% ipython --no-banner

In [1]: import numpy as np

In [2]: from numpy import linalg as LA

In [3]: np.set_printoptions(precision=4, suppress=True, linewidth=100, legacy="1.25")

In [4]: rnd = lambda a: np.round(a, 4) + 0

In [5]: r0 = np.array([-1, -3, 0, -3, 2, -3, 3, -2])

In [6]: r1 = np.array([-5, 5, -5, -3, 4, -5])

In [7]: data = np.outer(r0, r1)

In [8]: data
Out[8]: 
array([[  5,  -5,   5,   3,  -4,   5],
       [ 15, -15,  15,   9, -12,  15],
       [  0,   0,   0,   0,   0,   0],
       [ 15, -15,  15,   9, -12,  15],
       [-10,  10, -10,  -6,   8, -10],
       [ 15, -15,  15,   9, -12,  15],
       [-15,  15, -15,  -9,  12, -15],
       [ 10, -10,  10,   6,  -8,  10]])

In [9]: x = np.array([2, 0, 1, 0, -2, 1])

In [10]: data @ np.ones(6)
Out[10]: array([  9.,  27.,   0.,  27., -18.,  27., -27.,  18.])

In [11]: (data @ x).argmax()
Out[11]: 1

In [12]: (data * x).sum(axis=1)
Out[12]: array([ 28,  84,   0,  84, -56,  84, -84,  56])

In [13]: print(LA.norm(data @ x) <= LA.norm(data, 2) * LA.norm(x) + 1e-9)
True

In [14]: print(data * x)
[[ 10   0   5   0   8   5]
 [ 30   0  15   0  24  15]
 [  0   0   0   0   0   0]
 [ 30   0  15   0  24  15]
 [-20   0 -10   0 -16 -10]
 [ 30   0  15   0  24  15]
 [-30   0 -15   0 -24 -15]
 [ 20   0  10   0  16  10]]

In [15]: rnd(LA.norm(data[6] - data[2]))
Out[15]: 33.541

In [16]: print(data[6] @ data[2])
0

In [17]: rnd(LA.norm(data, 1)), rnd(LA.norm(data, np.inf))
Out[17]: (85.0, 81.0)

In [18]: rk = LA.matrix_rank(data)

In [19]: rk
Out[19]: 1

In [20]: N = LA.svd(data)[2][rk:].T

In [21]: [int(LA.matrix_rank(np.delete(data, i, axis=0))) for i in range(8)]
Out[21]: [1, 1, 1, 1, 1, 1, 1, 1]

In [22]: LA.matrix_rank(data.T @ data), LA.matrix_rank(data @ data.T)
Out[22]: (1, 1)

In [23]: [int(LA.matrix_rank(data[:i])) for i in range(1, len(data) + 1)]
Out[23]: [1, 1, 1, 1, 1, 1, 1, 1]

In [24]: rnd(LA.norm(data, 2) / LA.norm(data))
Out[24]: 1.0

In [25]: M = np.load("m.npy")

In [26]: M
Out[26]: 
array([[ 0.5   ,  0.5   ,  2.5237],
       [-0.1   ,  0.7   ,  3.545 ],
       [ 0.3   ,  0.    , -0.1036],
       [ 0.5   , -0.3   , -1.5127],
       [-2.1   , -0.8   , -4.0476],
       [ 1.6   ,  2.2   , 11.0388],
       [-0.1   ,  1.4   ,  7.0044],
       [-0.9   ,  0.2   ,  1.0046],
       [-0.5   ,  1.    ,  4.942 ],
       [-1.6   ,  1.7   ,  8.5324],
       [-1.2   ,  1.9   ,  9.4648],
       [ 0.4   , -0.1   , -0.4359],
       [-0.5   , -1.1   , -5.5751],
       [ 0.4   , -1.1   , -5.4391],
       [ 0.1   , -0.7   , -3.484 ],
       [-0.6   , -0.4   , -2.0331],
       [ 2.3   , -0.1   , -0.4085],
       [-1.1   , -0.9   , -4.5348],
       [-0.2   , -0.7   , -3.4739],
       [ 1.3   , -1.2   , -6.1051],
       [ 1.1   ,  0.    , -0.0197],
       [ 0.4   , -0.6   , -2.9799],
       [-0.3   ,  0.3   ,  1.4513],
       [ 0.3   ,  1.5   ,  7.5567],
       [ 1.6   , -1.6   , -7.9881],
       [ 0.3   ,  1.    ,  5.0053],
       [ 0.3   ,  0.9   ,  4.4977],
       [-0.3   , -1.7   , -8.4733],
       [ 1.    ,  0.1   ,  0.5047],
       [ 0.6   , -1.4   , -7.0492]])

In [27]: d = LA.norm(M[:, None] - M[None], axis=-1)

In [28]: d.mean(axis=1).argmax()
Out[28]: 5

In [29]: d.shape
Out[29]: (30, 30)

In [30]: np.unravel_index(d.round(6).argmax(), d.shape)
Out[30]: (5, 27)

In [31]: np.flatnonzero(d[25] < d.mean() / 2)
Out[31]: array([ 0,  1,  6,  8, 23, 25, 26])

In [32]: print(LA.matrix_rank(d ** 2))
5

In [33]: C2 = np.cov(M, rowvar=False)

In [34]: rnd(np.corrcoef(M.T))
Out[34]: 
array([[ 1.    , -0.1058, -0.1031],
       [-0.1058,  1.    ,  1.    ],
       [-0.1031,  1.    ,  1.    ]])

In [35]: C2.shape
Out[35]: (3, 3)

In [36]: print(rnd(np.median(M, axis=0)))
[ 0.3   -0.05  -0.256]

In [37]: print(rnd(np.polyfit(M[:, 1], M[:, 0], 1)))
[-0.0951  0.1189]

In [38]: rnd(LA.eigvalsh(C2)[::-1])
Out[38]: array([30.2047,  0.9257,  0.0001])

In [39]: other = M / np.sqrt((M ** 2).mean(axis=1, keepdims=True))

In [40]: LA.matrix_rank(M - M.mean(axis=1, keepdims=True))
Out[40]: 2

In [41]: print(rnd(LA.norm(other, axis=1)))
[1.7321 1.7321 1.7321 1.7321 1.7321 1.7321 1.7321 1.7321 1.7321 1.7321 1.7321 1.7321 1.7321 1.7321
 1.7321 1.7321 1.7321 1.7321 1.7321 1.7321 1.7321 1.7321 1.7321 1.7321 1.7321 1.7321 1.7321 1.7321
 1.7321 1.7321]
